$ python -q
>>> import numpy as np
>>> from numpy import linalg as LA
>>> np.set_printoptions(suppress=True, linewidth=200)
>>> J = np.load("mat.npy")
>>> print(J)
[[ 6.7972  5.0307  5.3377]
 [ 8.9166  2.8933  3.4818]
 [ 5.5828  1.2754  8.1979]
 [ 1.4014 -9.548  -2.6215]
 [ 0.476   6.5457  7.545 ]
 [ 5.286   7.9654  2.9344]
 [-6.2712 -2.1899 -7.475 ]
 [-6.4179  3.3986 -6.8747]
 [ 8.9061  4.2879  1.5148]
 [ 1.3762  2.3927 -9.6115]
 [-6.2608  1.5269 -7.6466]
 [-3.5929  3.5576 -8.6275]
 [-0.046   8.9223 -4.5156]]
>>> z = J[:, 0] > np.median(J[:, 0])
>>> r0 = J[z].mean(axis=0) - J[~z].mean(axis=0)
>>> r0.round(4)
array([ 9.1107, -1.4664,  8.456 ])
>>> np.argsort(-np.abs(r0).round(6), kind="stable")
array([0, 2, 1])
>>> Xc = (J - J.mean(axis=0)) / J.std(axis=0)
>>> np.round(Xc.std(axis=0), 4)
array([1., 1., 1.])
>>> np.argwhere(np.abs(Xc) > 2)
array([[3, 1]])
>>> b = LA.lstsq(np.delete(Xc, 2, axis=1), Xc[:, 2])[0]
>>> np.abs(b).argmax()
np.int64(0)
>>> round(float(1 - np.var(Xc[:, 2] - np.delete(Xc, 2, axis=1) @ b)), 4)
0.5472
>>> m1 = np.load("a.npy")
>>> m1
array([[ 1, -2,  0,  0],
       [ 2, -1,  0,  0],
       [ 0,  0,  1, -2],
       [ 0,  0,  2, -1]])
>>> m1.shape
(4, 4)
>>> np.unravel_index(np.abs(m1).argmax(), m1.shape)
(np.int64(0), np.int64(1))
>>> np.count_nonzero(m1)
np.int64(8)
>>> LA.matrix_rank(m1)
np.int64(4)
>>> round(float(LA.norm(m1)), 4)
4.4721
>>> np.diff(m1, axis=0)
array([[ 1,  1,  0,  0],
       [-2,  1,  1, -2],
       [ 0,  0,  1,  1]])
